In [1]: import numpy as np

In [2]: import numpy.linalg as la

In [3]: np.set_printoptions(precision=2, suppress=True, linewidth=160)

In [4]: def rd(a):
   ...:     return np.round(a, 2) + 0
   ...: 

In [5]: W0 = np.loadtxt("case15.csv", delimiter=",")

In [6]: W0
Out[6]: 
array([[0., 1., 1.],
       [1., 0., 1.],
       [1., 1., 0.]])

In [7]: np.all(la.eigvalsh(W0) > 0)
Out[7]: np.False_

In [8]: rd(la.matrix_power(W0, 3))
Out[8]: 
array([[2., 3., 3.],
       [3., 2., 3.],
       [3., 3., 2.]])

In [9]: np.allclose(W0, W0.T)
Out[9]: True

In [10]: (W0 + W0.T) / 2
Out[10]: 
array([[0., 1., 1.],
       [1., 0., 1.],
       [1., 1., 0.]])

In [11]: rd(np.abs(la.eigvals(W0)).max())
Out[11]: np.float64(2.0)

In [12]: (W0 - W0.T) / 2
Out[12]: 
array([[0., 0., 0.],
       [0., 0., 0.],
       [0., 0., 0.]])

In [13]: rd(la.det(W0))
Out[13]: np.float64(2.0)

In [14]: np.allclose(W0 @ W0.T, W0.T @ W0)
Out[14]: True

In [15]: J = np.load("w.npy")

In [16]: J
Out[16]: 
array([[ 3,  1,  4, -2, -1,  4],
       [ 1,  3,  1,  4, -2, -1],
       [ 4,  1,  3,  1,  4, -2],
       [-2,  4,  1,  3,  1,  4],
       [-1, -2,  4,  1,  3,  1],
       [ 4, -1, -2,  4,  1,  3]])

In [17]: # symmetric

In [18]: O, vecs = la.qr(J[:, :3])[0], la.qr(J[:, 3:])[0]

In [19]: sigma = la.svd(O.T @ vecs, compute_uv=False)

In [20]: rd(np.degrees(np.arccos(sigma.clip(0, 1))))
Out[20]: array([44.53, 62.89, 81.67])

In [21]: (sigma > 0.9).sum()
Out[21]: np.int64(0)

In [22]: O, Rm = la.qr(J)

In [23]: O.shape, Rm.shape
Out[23]: ((6, 6), (6, 6))

In [24]: rd(O.T @ O)
Out[24]: 
array([[1., 0., 0., 0., 0., 0.],
       [0., 1., 0., 0., 0., 0.],
       [0., 0., 1., 0., 0., 0.],
       [0., 0., 0., 1., 0., 0.],
       [0., 0., 0., 0., 1., 0.],
       [0., 0., 0., 0., 0., 1.]])

In [25]: rd(np.abs(np.diag(Rm)))
Out[25]: array([6.86, 5.66, 6.51, 5.79, 4.26, 6.32])

In [26]: np.trace(O @ O.T)
Out[26]: np.float64(6.0)

In [27]: rd(Rm)
Out[27]: 
array([[-6.86,  0.  , -1.6 , -1.6 , -1.46, -0.88],
       [ 0.  , -5.66, -1.41, -3.01,  1.06, -1.77],
       [ 0.  ,  0.  , -6.51,  1.35, -2.48, -1.09],
       [ 0.  ,  0.  ,  0.  ,  5.79,  2.11,  0.99],
       [ 0.  ,  0.  ,  0.  ,  0.  ,  4.26, -0.99],
       [ 0.  ,  0.  ,  0.  ,  0.  ,  0.  ,  6.32]])

In [28]: vals, vecs = la.eigh(J)

In [29]: x0 = np.array([2, 0, 3, -1, 0, -3])

In [30]: rd(x0 @ J @ x0 / (x0 @ x0)), rd(vals[0]), rd(vals[-1])
Out[30]: (np.float64(5.7), np.float64(-6.69), np.float64(9.05))

In [31]: (np.sign(vecs[:, -1].round(6)) == np.sign(vecs[0, -1].round(6))).astype(int)
Out[31]: array([1, 1, 1, 1, 1, 1])

In [32]: A = np.load("run6.npy")

In [33]: A
Out[33]: 
array([[ 3,  1,  3,  1],
       [ 4,  5, -2,  0],
       [-3,  1,  1, -3],
       [ 5,  2,  4,  0],
       [-1,  0,  1,  5]])

In [34]: O, vecs = la.qr(A[:, :1])[0], la.qr(A[:, 1:])[0]

In [35]: sigma = la.svd(O.T @ vecs, compute_uv=False)

In [36]: rd(np.degrees(np.arccos(sigma.clip(0, 1))))
Out[36]: array([37.66])

In [37]: rd(la.norm(O @ O.T - vecs @ vecs.T, 2))
Out[37]: np.float64(1.0)

In [38]: (sigma > 0.9).sum()
Out[38]: np.int64(0)

In [39]: P = A @ la.solve(A.T @ A, A.T)

In [40]: rd(np.trace(P))
Out[40]: np.float64(4.0)

In [41]: rd(P @ A[:, 2])
Out[41]: array([ 3., -2.,  1.,  4.,  1.])

In [42]: np.allclose(P @ P, P)
Out[42]: True

In [43]: O = A.astype(float).copy()

In [44]: for j in range(4):
    ...:     O[:, j] -= O[:, :j] @ (O[:, :j].T @ O[:, j])
    ...:     O[:, j] /= la.norm(O[:, j])
    ...: 

In [45]: rd(O.T @ O)
Out[45]: 
array([[1., 0., 0., 0.],
       [0., 1., 0., 0.],
       [0., 0., 1., 0.],
       [0., 0., 0., 1.]])

In [46]: data = np.array([[3.0, 4.0, -3.0, 1.0],
    ...:     [-2.0, 8.0, -2.0, -2.0],
    ...:     [-2.0, 2.0, 4.0, -5.0],
    ...:     [0.0, -6.0, 6.0, -3.0]])

In [47]: # rank 3

In [48]: np.einsum("ii->", data)
Out[48]: np.float64(12.0)

In [49]: np.einsum("ij,ji->", data, data)
Out[49]: np.float64(50.0)

In [50]: K = np.loadtxt("layer9.csv", delimiter=",")

In [51]: K
Out[51]: 
array([[0., 0., 0., 1., 0., 0.],
       [0., 0., 1., 0., 0., 0.],
       [0., 1., 0., 1., 1., 1.],
       [1., 0., 1., 0., 0., 1.],
       [0., 0., 1., 0., 0., 1.],
       [0., 0., 1., 1., 1., 0.]])

In [52]: rng = np.random.default_rng(2264)

In [53]: idx = rng.permutation(6)

In [54]: idx
Out[54]: array([3, 4, 1, 5, 0, 2])

In [55]: M2 = K[idx][:, idx]

In [56]: np.diag(M2)
Out[56]: array([0., 0., 0., 0., 0., 0.])

In [57]: rd(la.det(M2)), rd(la.det(K[idx]))
Out[57]: (np.float64(-1.0), np.float64(1.0))

In [58]: np.trace(M2)
Out[58]: np.float64(0.0)

In [59]: t3 = np.stack([K, 4 * K, K[::-1]])

In [60]: rd(la.norm(t3, axis=(1, 2)))
Out[60]: array([ 3.74, 14.97,  3.74])

In [61]: la.matrix_rank(t3.reshape(3, -1))
Out[61]: np.int64(2)

In [62]: la.matrix_rank(t3)
Out[62]: array([6, 6, 6])

In [63]: t3.shape
Out[63]: (3, 6, 6)

In [64]: t3.sum(axis=0)
Out[64]: 
array([[0., 0., 1., 6., 1., 0.],
       [0., 0., 6., 0., 0., 1.],
       [1., 5., 1., 5., 5., 6.],
       [5., 1., 5., 1., 1., 6.],
       [0., 0., 6., 0., 0., 5.],
       [0., 0., 5., 6., 5., 0.]])

In [65]: np.einsum("bij,cij->bc", t3, t3)
Out[65]: 
array([[ 14.,  56.,   6.],
       [ 56., 224.,  24.],
       [  6.,  24.,  14.]])

In [66]: O, Rm = la.qr(K)

In [67]: rd(O.T @ O)
Out[67]: 
array([[1., 0., 0., 0., 0., 0.],
       [0., 1., 0., 0., 0., 0.],
       [0., 0., 1., 0., 0., 0.],
       [0., 0., 0., 1., 0., 0.],
       [0., 0., 0., 0., 1., 0.],
       [0., 0., 0., 0., 0., 1.]])

In [68]: O.shape, Rm.shape
Out[68]: ((6, 6), (6, 6))

In [69]: np.allclose(Rm.T @ Rm, K.T @ K)
Out[69]: True

In [70]: X = 5 * np.eye(6) + np.eye(6, k=1)

In [71]: X
Out[71]: 
array([[5., 1., 0., 0., 0., 0.],
       [0., 5., 1., 0., 0., 0.],
       [0., 0., 5., 1., 0., 0.],
       [0., 0., 0., 5., 1., 0.],
       [0., 0., 0., 0., 5., 1.],
       [0., 0., 0., 0., 0., 5.]])

In [72]: # triangular: eigenvalues sit on the diagonal

In [73]: r0, v = X[3], X[0]

In [74]: r0 @ r0
Out[74]: np.float64(26.0)

In [75]: pr = (r0 @ v) / (r0 @ r0) * r0

In [76]: rd(la.norm(r0 + v) ** 2 + la.norm(r0 - v) ** 2)
Out[76]: np.float64(104.0)

In [77]: (v - pr) @ r0
Out[77]: np.float64(0.0)

In [78]: v - pr
Out[78]: array([5., 1., 0., 0., 0., 0.])

In [79]: M2 = X + rng.integers(-2, 3, (6, 4)) @ rng.integers(-2, 3, (4, 6))

In [80]: M2
Out[80]: 
array([[ 5., -1.,  0.,  2., -1., -2.],
       [ 1.,  8.,  1.,  4.,  0.,  4.],
       [ 6.,  2., -3.,  9.,  7.,  0.],
       [-3., -1.,  4.,  1., -4.,  0.],
       [ 1.,  3.,  0.,  4.,  5.,  5.],
       [-1.,  3.,  3.,  2.,  0., 10.]])

In [81]: M2 - X
Out[81]: 
array([[ 0., -2.,  0.,  2., -1., -2.],
       [ 1.,  3.,  0.,  4.,  0.,  4.],
       [ 6.,  2., -8.,  8.,  7.,  0.],
       [-3., -1.,  4., -4., -5.,  0.],
       [ 1.,  3.,  0.,  4.,  0.,  4.],
       [-1.,  3.,  3.,  2.,  0.,  5.]])

In [82]: np.abs(M2 - X).sum(axis=1)
Out[82]: array([ 7., 12., 31., 17., 12., 14.])

In [83]: x0 = np.array([2, 0, 2, 1, 2, 0])

In [84]: M2 @ np.eye(6)[4]
Out[84]: array([-1.,  0.,  7., -4.,  5.,  0.])

In [85]: np.einsum("ij,j->i", M2, x0)
Out[85]: array([10.,  8., 29., -5., 16.,  6.])

In [86]: m1 = np.array([[1, -1, -2], [-1, 1, -1], [-2, -1, 1]])

In [87]: # symmetric

In [88]: vals, vecs = la.eig(m1)

In [89]: rd(m1 @ vecs[:, 0] - vals[0] * vecs[:, 0])
Out[89]: array([0., 0., 0.])

In [90]: rd(np.sort(la.eigvals(m1 @ m1)))
Out[90]: array([3., 3., 9.])

In [91]: rd(np.sort(la.eigvals(m1.T)))
Out[91]: array([-1.73,  1.73,  3.  ])

In [92]: vals, vecs = la.eigh(m1)

In [93]: x0 = np.array([1, 0, 2])

In [94]: x0 @ m1 @ x0 / (x0 @ x0), rd(vals[0]), vals[-1]
Out[94]: (np.float64(-0.6), np.float64(-1.73), np.float64(3.0))

In [95]: (np.sign(vecs[:, -1].round(6)) == np.sign(vecs[0, -1].round(6))).astype(int)
Out[95]: array([1, 0, 0])

In [96]: rd(vecs * np.maximum(vals, 0) @ vecs.T)
Out[96]: 
array([[ 1.68, -0.5 , -1.32],
       [-0.5 ,  1.37, -0.5 ],
       [-1.32, -0.5 ,  1.68]])

In [97]: rd(la.eigvalsh(m1[1:, 1:]))
Out[97]: array([0., 2.])

In [98]: np.abs(m1).sum(axis=1).max(), np.abs(vals).max()
Out[98]: (np.int64(4), np.float64(3.0))

In [99]: M2 = np.array([[-2, 1, -2, 2, 3], [1, 3, -3, 2, -1]])

In [100]: F = M2.T @ M2

In [101]: F
Out[101]: 
array([[  5,   1,   1,  -2,  -7],
       [  1,  10, -11,   8,   0],
       [  1, -11,  13, -10,  -3],
       [ -2,   8, -10,   8,   4],
       [ -7,   0,  -3,   4,  10]])

In [102]: # symmetric

In [103]: M2 = np.array([[1, -1], [-2, -2]])

In [104]: basis = np.kron(M2, F)

In [105]: la.matrix_rank(basis)
Out[105]: np.int64(4)

In [106]: basis.shape
Out[106]: (10, 10)

In [107]: basis
Out[107]: 
array([[  5,   1,   1,  -2,  -7,  -5,  -1,  -1,   2,   7],
       [  1,  10, -11,   8,   0,  -1, -10,  11,  -8,   0],
       [  1, -11,  13, -10,  -3,  -1,  11, -13,  10,   3],
       [ -2,   8, -10,   8,   4,   2,  -8,  10,  -8,  -4],
       [ -7,   0,  -3,   4,  10,   7,   0,   3,  -4, -10],
       [-10,  -2,  -2,   4,  14, -10,  -2,  -2,   4,  14],
       [ -2, -20,  22, -16,   0,  -2, -20,  22, -16,   0],
       [ -2,  22, -26,  20,   6,  -2,  22, -26,  20,   6],
       [  4, -16,  20, -16,  -8,   4, -16,  20, -16,  -8],
       [ 14,   0,   6,  -8, -20,  14,   0,   6,  -8, -20]])

In [108]: rd(la.norm(basis, 2)), rd(la.norm(M2, 2) * la.norm(F, 2))
Out[108]: (np.float64(87.86), np.float64(87.86))

In [109]: Uu, sigma, Vh = la.svd(F)

In [110]: vecs = Vh[:(sigma > 1e-8).sum()]

In [111]: x0 = F[2] + 4 * F[1] + rng.integers(2) * np.eye(5)[0]

In [112]: x0
Out[112]: array([  5.,  29., -31.,  22.,  -3.])

In [113]: rd(vecs.T @ vecs)
Out[113]: 
array([[ 0.32,  0.12,  0.  , -0.08, -0.44],
       [ 0.12,  0.37, -0.37,  0.25, -0.13],
       [ 0.  , -0.37,  0.43, -0.32, -0.05],
       [-0.08,  0.25, -0.32,  0.26,  0.15],
       [-0.44, -0.13, -0.05,  0.15,  0.62]])

In [114]: la.matrix_rank(np.vstack([F, x0]))
Out[114]: np.int64(2)

In [115]: np.allclose(vecs.T @ vecs @ x0, x0)
Out[115]: True
